$ python -q
>>> import numpy as np
>>> from numpy import linalg as LA
>>> np.set_printoptions(precision=3, suppress=True, linewidth=100)
>>> rd = lambda a: np.round(a, 3) + 0
>>> K = np.tril(np.array([[5, 5, 8, 5, 7, 6, 0, 1, 6, 9, 0, 0, 4],
...     [6, 7, 2, 5, 7, 6, 3, 0, 4, 3, 7, 3, 6],
...     [7, 9, 8, 5, 2, 1, 0, 4, 6, 9, 0, 4, 5],
...     [4, 6, 6, 7, 7, 7, 5, 0, 6, 9, 7, 0, 9],
...     [3, 7, 1, 1, 0, 5, 0, 1, 0, 4, 5, 8, 1],
...     [1, 5, 4, 1, 0, 3, 8, 4, 7, 9, 0, 4, 4],
...     [4, 6, 4, 8, 9, 3, 7, 5, 8, 3, 4, 8, 0],
...     [6, 2, 5, 8, 9, 3, 5, 2, 4, 4, 7, 4, 1],
...     [1, 6, 2, 6, 1, 1, 0, 0, 2, 3, 4, 0, 2],
...     [4, 0, 0, 0, 9, 4, 9, 3, 5, 2, 5, 1, 9],
...     [3, 4, 4, 4, 2, 3, 3, 7, 3, 0, 6, 7, 4],
...     [3, 1, 1, 3, 1, 5, 6, 8, 6, 4, 1, 5, 6],
...     [2, 2, 7, 0, 5, 9, 9, 4, 4, 7, 8, 5, 9]]), -1) + np.eye(13, dtype=int)
>>> K
array([[1, 0, 0, 0, 0, 0, 0, 0, 0, 0, 0, 0, 0],
       [6, 1, 0, 0, 0, 0, 0, 0, 0, 0, 0, 0, 0],
       [7, 9, 1, 0, 0, 0, 0, 0, 0, 0, 0, 0, 0],
       [4, 6, 6, 1, 0, 0, 0, 0, 0, 0, 0, 0, 0],
       [3, 7, 1, 1, 1, 0, 0, 0, 0, 0, 0, 0, 0],
       [1, 5, 4, 1, 0, 1, 0, 0, 0, 0, 0, 0, 0],
       [4, 6, 4, 8, 9, 3, 1, 0, 0, 0, 0, 0, 0],
       [6, 2, 5, 8, 9, 3, 5, 1, 0, 0, 0, 0, 0],
       [1, 6, 2, 6, 1, 1, 0, 0, 1, 0, 0, 0, 0],
       [4, 0, 0, 0, 9, 4, 9, 3, 5, 1, 0, 0, 0],
       [3, 4, 4, 4, 2, 3, 3, 7, 3, 0, 1, 0, 0],
       [3, 1, 1, 3, 1, 5, 6, 8, 6, 4, 1, 1, 0],
       [2, 2, 7, 0, 5, 9, 9, 4, 4, 7, 8, 5, 1]])
>>> rng = np.random.default_rng(90)
>>> lab = rng.permutation(13)
>>> lab
array([ 6,  1,  7,  5,  2,  3,  4,  9, 11,  0, 10,  8, 12])
>>> A2 = K[lab][:, lab]
>>> np.diag(A2)
array([1, 1, 1, 1, 1, 1, 1, 1, 1, 1, 1, 1, 1])
>>> np.trace(A2)
np.int64(13)
>>> rd(np.sort(np.abs(LA.eigvals(A2))))
array([1., 1., 1., 1., 1., 1., 1., 1., 1., 1., 1., 1., 1.])
>>> rd(LA.det(A2)), rd(LA.det(K[lab]))
(np.float64(1.0), np.float64(-1.0))
